% ipython --no-banner

In [1]: import numpy as np

In [2]: np.set_printoptions(precision=3, suppress=True, linewidth=140)

In [3]: rd = lambda a: np.round(a, 3) + 0

In [4]: M = np.loadtxt("out9.csv", delimiter=",")

In [5]: print(M)
[[ 0.477  0.567  0.275 -0.225 -0.424 -0.611  0.73  -1.056  0.266  0.222  1.111]
 [ 0.131  0.268  0.013 -0.549  0.363 -0.316  0.507 -0.016  0.708  0.128  0.244]
 [ 0.394  0.989  0.219 -0.037 -0.867 -0.564  0.728 -0.145  0.034  0.604  0.999]
 [ 0.464  0.499  0.024  0.501 -0.094  1.241 -0.171 -0.952 -0.399 -0.377 -0.327]
 [ 0.18   0.387  0.313  0.7   -0.233  0.152 -0.106 -0.213  0.052 -0.053 -0.55 ]
 [-0.005  1.206  0.424  0.06  -0.424  0.692  0.461 -0.243  0.545  0.276  0.014]
 [ 0.472  0.99   0.592 -0.143  0.184  1.191  1.227 -1.045  0.705  0.139  0.499]
 [-0.545 -0.027 -0.333  0.42  -0.039 -0.408 -0.59   0.235  0.219 -0.063 -0.137]
 [ 0.623  1.926  0.895  0.787 -1.11  -1.079  0.325 -0.371  0.004  0.734  0.086]
 [ 1.016  1.389  0.638  0.791 -0.662  1.475 -0.174 -1.992 -0.392 -0.616  0.571]
 [-0.632  0.291 -0.451  0.18   0.215  1.09   0.306 -0.985  0.427 -0.543 -0.314]]

In [6]: O, V = np.linalg.qr(M[:, :1])[0], np.linalg.qr(M[:, 1:])[0]

In [7]: sv = np.linalg.svd(O.T @ V, compute_uv=False)

In [8]: print(rd(np.degrees(np.arccos(sv.clip(0, 1)))))
[12.84]

In [9]: rng = np.random.default_rng(43245)

In [10]: labels = rng.permutation(11)

In [11]: print(labels)
[ 4 10  6  1  5  2  8  7  9  0  3]

In [12]: out = M[labels][:, labels]

In [13]: print(np.allclose(out, M))
False

In [14]: print(rd(np.trace(out)))
2.46

In [15]: print(np.diag(out))
[-0.233 -0.314  1.227  0.268  0.692  0.219  0.004  0.235 -0.616  0.477  0.501]

In [16]: print(np.allclose(M @ M.T, M.T @ M))
False

In [17]: print(rd(np.sort(np.abs(np.linalg.eigvals(M)))))
[0.375 0.451 0.451 0.495 0.848 0.848 0.924 0.924 1.364 1.364 3.416]

In [18]: print(rd(np.abs(np.linalg.eigvals(M)).max()))
3.416

In [19]: theta = np.radians(36)

In [20]: R = np.eye(11)

In [21]: R[7, 7] = R[0, 0] = np.cos(theta)

In [22]: R[7, 0], R[0, 7] = -np.sin(theta), np.sin(theta)

In [23]: print(rd(R))
[[ 0.809  0.     0.     0.     0.     0.     0.     0.588  0.     0.     0.   ]
 [ 0.     1.     0.     0.     0.     0.     0.     0.     0.     0.     0.   ]
 [ 0.     0.     1.     0.     0.     0.     0.     0.     0.     0.     0.   ]
 [ 0.     0.     0.     1.     0.     0.     0.     0.     0.     0.     0.   ]
 [ 0.     0.     0.     0.     1.     0.     0.     0.     0.     0.     0.   ]
 [ 0.     0.     0.     0.     0.     1.     0.     0.     0.     0.     0.   ]
 [ 0.     0.     0.     0.     0.     0.     1.     0.     0.     0.     0.   ]
 [-0.588  0.     0.     0.     0.     0.     0.     0.809  0.     0.     0.   ]
 [ 0.     0.     0.     0.     0.     0.     0.     0.     1.     0.     0.   ]
 [ 0.     0.     0.     0.     0.     0.     0.     0.     0.     1.     0.   ]
 [ 0.     0.     0.     0.     0.     0.     0.     0.     0.     0.     1.   ]]

In [24]: out = M @ R.T

In [25]: print(np.allclose(M @ M.T, out @ out.T))
True

In [26]: print(rd(np.linalg.det(R)), rd(np.trace(R)))
1.0 10.618

In [27]: m1 = np.load("layer1.npy")

In [28]: print(m1)
[[-3  9 -3 -7  6 -6  6  8  6 -5  0 -2]
 [ 2 -7 -7 -1 -5  4 -6 -4  9  2 -4  3]
 [ 4 -8 -9  4 -1  2  1 -8 -6  2 -7  5]
 [ 6  7 -6  7 -2 -5  3 -6  6 -8  2  5]
 [ 9  7  3 -3 -9  0  2 -4  1 -3  3  6]
 [-4  5 -8  6 -9 -7  3 -9  7  2  2 -7]
 [-1 -9  9 -8  5  3 -2  0 -7 -6  4 -3]
 [-9 -2 -3  4 -4  9  1 -1 -1 -7  2 -4]
 [-7  9  0 -9  4 -9  2  9 -8 -3  8  1]
 [ 9 -4  4 -8 -3  7  0  8 -4  8 -8 -2]
 [ 1  8 -5 -7 -1  1  0  9  6 -6  7 -7]
 [ 2  0 -8  6  3 -8  6 -8 -2 -8 -2 -6]]

In [29]: O, R = np.linalg.qr(m1)

In [30]: print(rd(O @ R))
[[-3.  9. -3. -7.  6. -6.  6.  8.  6. -5.  0. -2.]
 [ 2. -7. -7. -1. -5.  4. -6. -4.  9.  2. -4.  3.]
 [ 4. -8. -9.  4. -1.  2.  1. -8. -6.  2. -7.  5.]
 [ 6.  7. -6.  7. -2. -5.  3. -6.  6. -8.  2.  5.]
 [ 9.  7.  3. -3. -9.  0.  2. -4.  1. -3.  3.  6.]
 [-4.  5. -8.  6. -9. -7.  3. -9.  7.  2.  2. -7.]
 [-1. -9.  9. -8.  5.  3. -2.  0. -7. -6.  4. -3.]
 [-9. -2. -3.  4. -4.  9.  1. -1. -1. -7.  2. -4.]
 [-7.  9.  0. -9.  4. -9.  2.  9. -8. -3.  8.  1.]
 [ 9. -4.  4. -8. -3.  7.  0.  8. -4.  8. -8. -2.]
 [ 1.  8. -5. -7. -1.  1.  0.  9.  6. -6.  7. -7.]
 [ 2.  0. -8.  6.  3. -8.  6. -8. -2. -8. -2. -6.]]

In [31]: print(O.shape, R.shape)
(12, 12) (12, 12)

In [32]: print(rd(np.abs(np.diag(R))))
[19.468 23.577 20.636 17.777 15.126 12.24   7.858  7.31  13.233  8.781  3.847  4.657]

In [33]: print(rd(O.T @ O))
[[1. 0. 0. 0. 0. 0. 0. 0. 0. 0. 0. 0.]
 [0. 1. 0. 0. 0. 0. 0. 0. 0. 0. 0. 0.]
 [0. 0. 1. 0. 0. 0. 0. 0. 0. 0. 0. 0.]
 [0. 0. 0. 1. 0. 0. 0. 0. 0. 0. 0. 0.]
 [0. 0. 0. 0. 1. 0. 0. 0. 0. 0. 0. 0.]
 [0. 0. 0. 0. 0. 1. 0. 0. 0. 0. 0. 0.]
 [0. 0. 0. 0. 0. 0. 1. 0. 0. 0. 0. 0.]
 [0. 0. 0. 0. 0. 0. 0. 1. 0. 0. 0. 0.]
 [0. 0. 0. 0. 0. 0. 0. 0. 1. 0. 0. 0.]
 [0. 0. 0. 0. 0. 0. 0. 0. 0. 1. 0. 0.]
 [0. 0. 0. 0. 0. 0. 0. 0. 0. 0. 1. 0.]
 [0. 0. 0. 0. 0. 0. 0. 0. 0. 0. 0. 1.]]
